$ ipython --no-banner

In [1]: import numpy as np

In [2]: np.set_printoptions(precision=1, suppress=True, linewidth=120, floatmode="fixed")

In [3]: def rd(a):
   ...:     return np.round(a, 1) + 0
   ...: 

In [4]: A = np.array([[3.0, 1.0, 0.0, 0.0],
   ...:     [0.0, 3.0, 1.0, 0.0],
   ...:     [0.0, 0.0, 3.0, 1.0],
   ...:     [0.0, 0.0, 0.0, 3.0]])

In [5]: # triangular, det is the product of the diagonal

In [6]: (A + A.T) / 2
Out[6]: 
array([[3.0, 0.5, 0.0, 0.0],
       [0.5, 3.0, 0.5, 0.0],
       [0.0, 0.5, 3.0, 0.5],
       [0.0, 0.0, 0.5, 3.0]])

In [7]: rd(np.linalg.det(A))
Out[7]: np.float64(81.0)

In [8]: np.allclose(A, A.T)
Out[8]: False

In [9]: Y = np.linalg.inv(A)

In [10]: rd(np.linalg.det(A) * Y)
Out[10]: 
array([[27.0, -9.0,  3.0, -1.0],
       [ 0.0, 27.0, -9.0,  3.0],
       [ 0.0,  0.0, 27.0, -9.0],
       [ 0.0,  0.0,  0.0, 27.0]])

In [11]: A @ Y
Out[11]: 
array([[1.0, 0.0, 0.0, 0.0],
       [0.0, 1.0, 0.0, 0.0],
       [0.0, 0.0, 1.0, 0.0],
       [0.0, 0.0, 0.0, 1.0]])

In [12]: W0 = np.loadtxt("x.csv", delimiter=",")

In [13]: W0
Out[13]: 
array([[ 0.0,  0.0, -1.0,  0.0,  0.0,  0.0,  2.0,  2.0, -2.0],
       [ 0.0,  0.0, -1.0,  1.0,  0.0, -3.0,  3.0,  2.0, -2.0],
       [-1.0, -1.0,  0.0,  0.0,  0.0,  0.0,  0.0,  0.0,  0.0],
       [ 0.0,  1.0,  0.0,  0.0,  0.0,  0.0,  0.0,  0.0,  0.0],
       [ 0.0,  0.0,  0.0,  0.0,  0.0,  0.0,  0.0,  0.0,  0.0],
       [ 0.0, -3.0,  0.0,  0.0,  0.0,  0.0,  0.0,  0.0,  0.0],
       [ 2.0,  3.0,  0.0,  0.0,  0.0,  0.0,  0.0,  0.0,  0.0],
       [ 2.0,  2.0,  0.0,  0.0,  0.0,  0.0,  0.0,  0.0,  0.0],
       [-2.0, -2.0,  0.0,  0.0,  0.0,  0.0,  0.0,  0.0,  0.0]])

In [14]: left, s, Vh = np.linalg.svd(W0)

In [15]: evecs = Vh[:(s > 1e-8).sum()]

In [16]: rng = np.random.default_rng(597098)

In [17]: vec = W0[0] + 2 * W0[5] + rng.integers(2) * np.eye(9)[6]

In [18]: vec
Out[18]: array([ 0.0, -6.0, -1.0,  0.0,  0.0,  0.0,  3.0,  2.0, -2.0])

In [19]: np.linalg.matrix_rank(np.vstack([W0, vec]))
Out[19]: np.int64(5)

In [20]: rd(np.linalg.norm(vec - evecs.T @ evecs @ vec))
Out[20]: np.float64(0.8)
